>>> import numpy as np
>>> np.set_printoptions(precision=2, suppress=True, linewidth=100)
>>> M = np.load("a.npy")
>>> print(M)
[[ 2  0 -2 -2]
 [ 0  2  0 -2]
 [-2  0  2  0]
 [-2 -2  0  2]]
>>> evals, evecs = np.linalg.eigh(M)
>>> vec = np.array([-6, -1, -6, 0])
>>> print(np.abs(M).sum(axis=1).max(), np.round(np.abs(evals).max(), 2))
6 5.24
>>> print(np.linalg.eigvalsh(M[1:, 1:]))
[0. 2. 4.]
>>> u = np.array([3, 1, -3, -2])
>>> Y = M + np.outer(u, np.eye(4)[3])
>>> print(np.linalg.matrix_rank(Y - M))
1
>>> print(Y)
[[ 2.  0. -2.  1.]
 [ 0.  2.  0. -1.]
 [-2.  0.  2. -3.]
 [-2. -2.  0.  0.]]
>>> print(np.linalg.matrix_rank(np.linalg.inv(Y) - np.linalg.inv(M), tol=1e-8))
1
>>> W = np.array([[1, 0, -1], [-2, -1, 0], [2, 0, 2], [2, -1, 0]])
>>> beta = np.array([0, -2, -3])
>>> hid = np.maximum(M @ W + beta, 0)
>>> print(hid)
[[0 0 0]
 [0 0 0]
 [2 0 3]
 [6 0 0]]
>>> print(np.linalg.matrix_rank(hid))
2
>>> print((hid > 0).astype(int))
[[0 0 0]
 [0 0 0]
 [1 0 1]
 [1 0 0]]
>>> cent = np.array([[4, 2], [5, 0], [0, 0]])
>>> print(hid @ cent)
[[ 0  0]
 [ 0  0]
 [ 8  4]
 [24 12]]
>>> print(W @ cent)
[[  4   2]
 [-13  -4]
 [  8   4]
 [  3   4]]
>>> print(round(float(np.linalg.det(M)), 2))
-16.0
>>> print((M - M.T) / 2)
[[0. 0. 0. 0.]
 [0. 0. 0. 0.]
 [0. 0. 0. 0.]
 [0. 0. 0. 0.]]
>>> print(np.linalg.matrix_power(M, 4))
[[ 288  144 -192 -256]
 [ 144  144  -64 -192]
 [-192  -64  144  144]
 [-256 -192  144  288]]
>>> print(round(float(np.abs(np.linalg.eigvals(M)).max()), 2))
5.24
>>> print(M @ M)
[[12  4 -8 -8]
 [ 4  8  0 -8]
 [-8  0  8  4]
 [-8 -8  4 12]]
>>> np.linalg.determinant(M)
Traceback (most recent call last):
  File "<python-input-27>", line 1, in <module>
    np.linalg.determinant(M)
    ^^^^^^^^^^^^^^^^^^^^^
AttributeError: module 'numpy.linalg' has no attribute 'determinant'
>>> feats = np.load("x.npy")
>>> print(feats)
[[3 0 0 0 2 0 0]
 [1 0 0 0 0 0 0]
 [0 0 0 0 0 0 0]
 [0 0 0 0 0 0 0]
 [0 0 0 0 0 0 0]
 [0 0 2 0 0 0 0]
 [0 3 0 3 0 3 0]
 [0 2 0 0 0 0 0]
 [0 1 0 3 1 0 1]
 [0 0 0 0 0 0 0]]
>>> left, sv, Vh = np.linalg.svd(feats)
>>> evecs = Vh[:(sv > 1e-8).sum()]
>>> rng = np.random.default_rng(4325)
>>> vec = feats[3] + -3 * feats[5] + rng.integers(2) * np.eye(7)[0]
>>> print(vec)
[ 1.  0. -6.  0.  0.  0.  0.]
>>> print(np.diag(evecs.T @ evecs))
[1.   1.   1.   0.91 1.   0.91 0.18]
>>> print(np.linalg.matrix_rank(np.vstack([feats, vec])))
6
>>> print(np.allclose(evecs.T @ evecs @ vec, vec))
True
>>> def softmax(z):
...     e = np.exp(z - z.max(axis=-1, keepdims=True))
...     return e / e.sum(axis=-1, keepdims=True)
... 
>>> print(softmax(feats[8]))
[0.03 0.09 0.03 0.64 0.09 0.03 0.09]
>>> print(np.round(softmax(10 * feats[8]), 2) + 0)
[0. 0. 0. 1. 0. 0. 0.]
>>> print(softmax(feats).sum(axis=1))
[1. 1. 1. 1. 1. 1. 1. 1. 1. 1.]
>>> att = feats @ feats.T / np.sqrt(7)
>>> print(np.round(softmax(att + np.triu(np.full(att.shape, -np.inf), 1)), 2) + 0)
[[1.   0.   0.   0.   0.   0.   0.   0.   0.   0.  ]
 [0.68 0.32 0.   0.   0.   0.   0.   0.   0.   0.  ]
 [0.33 0.33 0.33 0.   0.   0.   0.   0.   0.   0.  ]
 [0.25 0.25 0.25 0.25 0.   0.   0.   0.   0.   0.  ]
 [0.2  0.2  0.2  0.2  0.2  0.   0.   0.   0.   0.  ]
 [0.1  0.1  0.1  0.1  0.1  0.48 0.   0.   0.   0.  ]
 [0.   0.   0.   0.   0.   0.   1.   0.   0.   0.  ]
 [0.05 0.05 0.05 0.05 0.05 0.05 0.48 0.22 0.   0.  ]
 [0.01 0.01 0.01 0.01 0.01 0.01 0.48 0.01 0.48 0.  ]
 [0.1  0.1  0.1  0.1  0.1  0.1  0.1  0.1  0.1  0.1 ]]
>>> left, sv, Vh = np.linalg.svd(feats)
>>> print(sv.round(2) + 0)
[5.91 3.74 2.34 2.   1.52 0.51 0.  ]
>>> print(np.argmax(sv[:-1] / (sv[1:] + 1e-6)) + 1)
6
>>> Y = left[:, :6] @ np.diag(sv[:6]) @ Vh[:6]
>>> print(Y.round(2) + 0)
[[3. 0. 0. 0. 2. 0. 0.]
 [1. 0. 0. 0. 0. 0. 0.]
 [0. 0. 0. 0. 0. 0. 0.]
 [0. 0. 0. 0. 0. 0. 0.]
 [0. 0. 0. 0. 0. 0. 0.]
 [0. 0. 2. 0. 0. 0. 0.]
 [0. 3. 0. 3. 0. 3. 0.]
 [0. 2. 0. 0. 0. 0. 0.]
 [0. 1. 0. 3. 1. 0. 1.]
 [0. 0. 0. 0. 0. 0. 0.]]
>>> print(np.round(np.linalg.norm(feats - Y, 2), 2), round(float(sv[6]), 2))
0.0 0.0
>>> print(round(float(np.linalg.norm(feats - Y) / np.linalg.norm(feats)), 2))
0.0
>>> print(np.round(np.abs(feats - Y).max(), 2))
0.0
